$ python3 -q
>>> import numpy as np
>>> import numpy.linalg as la
>>> np.set_printoptions(precision=1, suppress=True, linewidth=200)
>>> def tidy(a):
...     return np.round(a, 1) + 0
... 
>>> M = np.load("w.npy")
>>> M
array([[-2,  0, -3, -2, -1,  1],
       [ 2,  1,  3, -3, -1, -3],
       [ 1, -2,  0, -1, -3,  3],
       [-1,  1,  0, -2,  0,  0],
       [ 1,  2,  1, -1,  3,  2],
       [ 0, -2, -3, -1,  1, -1],
       [ 0,  3,  3,  1, -1,  1],
       [ 0,  0, -1,  3, -2, -2]])
>>> x = np.array([-1, 2, 2, 1, 1, 0])
>>> target = M @ x
>>> coef, lr = np.zeros(6), 1 / la.norm(M, 2) ** 2
>>> for i in range(30):
...     coef -= lr * M.T @ (M @ coef - target)
...     if i % 5 == 0: print(i, round(la.norm(M @ coef - target), 1))
... 
0 5.7
5 1.2
10 0.8
15 0.7
20 0.6
25 0.5
>>> tidy(coef)
array([-0.8,  2.2,  1.8,  1. ,  1. ,  0. ])
>>> hat = M @ la.solve(M.T @ M, M.T)
>>> np.allclose(hat @ hat, hat)
True
>>> tidy(np.diag(hat))
array([0.8, 1. , 1. , 0.3, 1. , 0.5, 0.6, 0.9])
>>> tidy(la.eigvalsh(hat))
array([0., 0., 1., 1., 1., 1., 1., 1.])
>>> M2 = np.c_[M[:, :4] @ np.array([[1, 3, 2, 1], [3, 0, 1, 3], [2, 3, 3, 3], [0, 3, 1, 3]]), np.array([3, 3, -3, 1, 0, 2, 1, 1])]
>>> M2
array([[ -8, -21, -15, -17,   3],
       [ 11,   6,  11,   5,   3],
       [ -5,   0,  -1,  -8,  -3],
       [  2,  -9,  -3,  -4,   1],
       [  9,   3,   6,   7,   0],
       [-12, -12, -12, -18,   2],
       [ 15,  12,  13,  21,   1],
       [ -2,   6,   0,   6,   1]])
>>> la.matrix_rank(M2)
np.int64(5)
>>> tidy(la.lstsq(M, M2[:, 0])[0])
array([1., 3., 2., 0., 0., 0.])
>>> la.matrix_rank(np.c_[M, M2])
np.int64(7)
>>> tidy(la.norm(M2 - M @ la.lstsq(M, M2)[0], axis=0))
array([0. , 0. , 0. , 0. , 1.6])
>>> tidy(la.norm(la.qr(M)[0].T @ M2, axis=0) ** 2 / ((M2 ** 2).sum(axis=0) + 1e-12))
array([1. , 1. , 1. , 1. , 0.9])
>>> arr = np.loadtxt("a.csv", delimiter=",")
>>> arr
array([[ 0.9, -0.2,  0. , -1.4, -3.6],
       [ 0.4,  0.4, -0.5, -0.1, -2.4],
       [-1.2,  1.2,  0.3, -0.3, -4.5],
       [-0.1,  0.4, -0.5,  0.9, -1.2],
       [-0.2, -2.4,  0.9, -0.4, -0.9],
       [ 0.8, -1.1,  1.2, -1. ,  2.4]])
>>> hat = arr @ la.solve(arr.T @ arr, arr.T)
>>> tidy(hat @ arr[:, 2])
array([ 0. , -0.5,  0.3, -0.5,  0.9,  1.2])
>>> tidy(hat)
array([[ 0.8,  0.3,  0. , -0.2,  0. ,  0. ],
       [ 0.3,  0.3,  0. ,  0.3, -0.1, -0.1],
       [ 0. ,  0. ,  1. ,  0. ,  0. ,  0. ],
       [-0.2,  0.3,  0. ,  0.8,  0. ,  0. ],
       [ 0. , -0.1,  0. ,  0. ,  1. ,  0. ],
       [ 0. , -0.1,  0. ,  0. ,  0. ,  1. ]])
>>> tidy(la.eigvalsh(hat))
array([0., 1., 1., 1., 1., 1.])
>>> tidy(np.diag(hat))
array([0.8, 0.3, 1. , 0.8, 1. , 1. ])
>>> M2 = hat / np.sqrt((hat ** 2).mean(axis=1, keepdims=True))
>>> tidy(hat - hat.mean(axis=1, keepdims=True))
array([[ 0.6,  0.2, -0.2, -0.3, -0.1, -0.1],
       [ 0.2,  0.2, -0.2,  0.2, -0.2, -0.2],
       [-0.1, -0.2,  0.8, -0.1, -0.2, -0.2],
       [-0.3,  0.1, -0.2,  0.7, -0.2, -0.1],
       [-0.1, -0.2, -0.2, -0.1,  0.8, -0.2],
       [-0.1, -0.2, -0.2, -0.1, -0.2,  0.8]])
>>> tidy(la.norm(M2, axis=1))
array([2.4, 2.4, 2.4, 2.4, 2.4, 2.4])
>>> tidy(M2[5])
array([ 0.1, -0.2,  0. ,  0.1,  0. ,  2.4])
>>> mat = np.load("m.npy")
>>> mat
array([[0, 0, 0, 0, 0, 0, 0, 0],
       [0, 0, 0, 0, 0, 0, 0, 0],
       [0, 0, 0, 0, 1, 0, 1, 1],
       [0, 0, 0, 0, 1, 0, 0, 1],
       [0, 0, 1, 1, 0, 0, 1, 0],
       [0, 0, 0, 0, 0, 0, 0, 0],
       [0, 0, 1, 0, 1, 0, 0, 1],
       [0, 0, 1, 1, 0, 0, 1, 0]])
>>> [round(float(la.det(mat[:i, :i])), 2) + 0 for i in range(1, 9)]
[0.0, 0.0, 0.0, 0.0, 0.0, 0.0, 0.0, 0.0]
>>> x = np.array([7, 7, 3, -9, 9, 2, 3, 7])
>>> np.sign((mat @ x).round(6))
array([ 0,  0,  1,  1, -1,  0,  1, -1])
>>> np.einsum("ij,j->i", mat, x)
array([ 0,  0, 19, 16, -3,  0, 19, -3])
>>> (mat * x).sum(axis=1)
array([ 0,  0, 19, 16, -3,  0, 19, -3])
>>> (mat @ x).argmax()
np.int64(2)
>>> m1 = np.diag(np.array([0, 7, 4, 5, 9, 2, 7, 6])) + -1 * np.eye(8, k=1) + -1 * np.eye(8, k=-1)
>>> m1
array([[ 0., -1.,  0.,  0.,  0.,  0.,  0.,  0.],
       [-1.,  7., -1.,  0.,  0.,  0.,  0.,  0.],
       [ 0., -1.,  4., -1.,  0.,  0.,  0.,  0.],
       [ 0.,  0., -1.,  5., -1.,  0.,  0.,  0.],
       [ 0.,  0.,  0., -1.,  9., -1.,  0.,  0.],
       [ 0.,  0.,  0.,  0., -1.,  2., -1.,  0.],
       [ 0.,  0.,  0.,  0.,  0., -1.,  7., -1.],
       [ 0.,  0.,  0.,  0.,  0.,  0., -1.,  6.]])
>>> rng = np.random.default_rng(4565)
>>> M2 = m1 + rng.integers(-2, 3, (8, 7)) @ rng.integers(-2, 3, (7, 8))
>>> M2
array([[  5.,   7., -12.,   1.,   0.,   2.,  -9.,  -3.],
       [ -3.,  -3.,   3.,   2.,  -6.,   4.,   0.,  -8.],
       [  3.,   7.,   6., -13.,   3.,  -4.,  -1., -12.],
       [  2.,  -1.,  -7.,  14.,  -8.,   6.,  -3.,  10.],
       [  1.,   9.,   0.,   4.,  10.,   0.,  -2.,   1.],
       [  7.,  -5.,  -8.,   2., -12.,   9.,  -9.,  -4.],
       [ -1., -11.,   0.,   6., -12.,   7.,   7.,   2.],
       [ -8., -16.,  10.,  -3.,   1.,  -4.,   9.,   7.]])
>>> tidy(la.svd(M2 - m1, compute_uv=False))
array([33.4, 32.4, 20.7,  8.5,  5.8,  2.2,  0.8,  0. ])
>>> left, s, vt = la.svd(m1, full_matrices=False)
>>> (s > 1e-8).sum()
np.int64(8)
>>> tidy(np.cumsum(s ** 2) / np.sum(s ** 2))
array([0.3, 0.5, 0.7, 0.9, 1. , 1. , 1. , 1. ])
>>> tidy(left.T @ left)
array([[1., 0., 0., 0., 0., 0., 0., 0.],
       [0., 1., 0., 0., 0., 0., 0., 0.],
       [0., 0., 1., 0., 0., 0., 0., 0.],
       [0., 0., 0., 1., 0., 0., 0., 0.],
       [0., 0., 0., 0., 1., 0., 0., 0.],
       [0., 0., 0., 0., 0., 1., 0., 0.],
       [0., 0., 0., 0., 0., 0., 1., 0.],
       [0., 0., 0., 0., 0., 0., 0., 1.]])
>>> tidy(np.abs(vt[0]))
array([0. , 0. , 0. , 0.2, 1. , 0.1, 0.1, 0. ])
>>> tidy(vt @ vt.T)
array([[1., 0., 0., 0., 0., 0., 0., 0.],
       [0., 1., 0., 0., 0., 0., 0., 0.],
       [0., 0., 1., 0., 0., 0., 0., 0.],
       [0., 0., 0., 1., 0., 0., 0., 0.],
       [0., 0., 0., 0., 1., 0., 0., 0.],
       [0., 0., 0., 0., 0., 1., 0., 0.],
       [0., 0., 0., 0., 0., 0., 1., 0.],
       [0., 0., 0., 0., 0., 0., 0., 1.]])
>>> tidy(left.T @ m1 @ vt.T)
array([[9.4, 0. , 0. , 0. , 0. , 0. , 0. , 0. ],
       [0. , 7.7, 0. , 0. , 0. , 0. , 0. , 0. ],
       [0. , 0. , 7.5, 0. , 0. , 0. , 0. , 0. ],
       [0. , 0. , 0. , 5.5, 0. , 0. , 0. , 0. ],
       [0. , 0. , 0. , 0. , 5.3, 0. , 0. , 0. ],
       [0. , 0. , 0. , 0. , 0. , 3.2, 0. , 0. ],
       [0. , 0. , 0. , 0. , 0. , 0. , 1.7, 0. ],
       [0. , 0. , 0. , 0. , 0. , 0. , 0. , 0.1]])
>>> left.shape, s.shape, vt.shape
((8, 8), (8,), (8, 8))
>>> tidy(s / s[0])
array([1. , 0.8, 0.8, 0.6, 0.6, 0.3, 0.2, 0. ])
>>> tidy(np.sqrt((s ** 2).sum())), tidy(la.norm(m1))
(np.float64(16.6), np.float64(16.6))
>>> np.allclose(left * s @ vt, m1)
True
>>> M2 = la.inv(m1)
>>> tidy(la.slogdet(m1)[0])
np.float64(-1.0)
>>> tidy(la.inv(M2))
array([[ 0., -1.,  0.,  0.,  0.,  0.,  0.,  0.],
       [-1.,  7., -1.,  0.,  0.,  0.,  0.,  0.],
       [ 0., -1.,  4., -1.,  0.,  0.,  0.,  0.],
       [ 0.,  0., -1.,  5., -1.,  0.,  0.,  0.],
       [ 0.,  0.,  0., -1.,  9., -1.,  0.,  0.],
       [ 0.,  0.,  0.,  0., -1.,  2., -1.,  0.],
       [ 0.,  0.,  0.,  0.,  0., -1.,  7., -1.],
       [ 0.,  0.,  0.,  0.,  0.,  0., -1.,  6.]])
>>> tidy(m1 @ M2)
array([[1., 0., 0., 0., 0., 0., 0., 0.],
       [0., 1., 0., 0., 0., 0., 0., 0.],
       [0., 0., 1., 0., 0., 0., 0., 0.],
       [0., 0., 0., 1., 0., 0., 0., 0.],
       [0., 0., 0., 0., 1., 0., 0., 0.],
       [0., 0., 0., 0., 0., 1., 0., 0.],
       [0., 0., 0., 0., 0., 0., 1., 0.],
       [0., 0., 0., 0., 0., 0., 0., 1.]])
>>> M2 = np.c_[arr[:, :2] @ np.array([[0, 3], [4, 3]]), np.array([3, 2, 1, 3, 1, 4])]
>>> tidy(M2)
array([[-0.8,  2.1,  3. ],
       [ 1.6,  2.4,  2. ],
       [ 4.8,  0. ,  1. ],
       [ 1.6,  0.9,  3. ],
       [-9.6, -7.8,  1. ],
       [-4.4, -0.9,  4. ]])
>>> tidy(la.norm(la.qr(arr)[0].T @ M2, axis=0) ** 2 / ((M2 ** 2).sum(axis=0) + 1e-12))
array([1., 1., 1.])
>>> E = np.load("case7.npy")
>>> E
array([[1.1, 0. , 2. , 1. , 1. , 2. , 2. , 1. ],
       [1. , 1.1, 1. , 2. , 0. , 3. , 1. , 2. ],
       [2. , 3. , 3.1, 0. , 2. , 3. , 3. , 2. ],
       [1. , 2. , 1. , 2.1, 1. , 1. , 0. , 0. ],
       [0. , 1. , 1. , 1. , 2.1, 0. , 0. , 2. ],
       [1. , 1. , 0. , 3. , 0. , 0.1, 1. , 0. ],
       [2. , 2. , 0. , 0. , 3. , 1. , 1.1, 3. ],
       [1. , 0. , 2. , 1. , 1. , 2. , 2. , 1.1]])
>>> left, s, vt = la.svd(E)
>>> tidy(s)
array([11. ,  4.2,  3.7,  2.3,  2. ,  1.7,  0.9,  0. ])
>>> np.argmax(s[:-1] / (s[1:] + 1e-6)) + 1
np.int64(7)
>>> M2 = left[:, :7] @ np.diag(s[:7]) @ vt[:7]
>>> tidy(la.norm(E - M2, 2)), tidy(s[7])
(np.float64(0.0), np.float64(0.0))
>>> la.matrix_rank(M2)
np.int64(7)
>>> tidy(np.abs(E - M2).max())
np.float64(0.0)
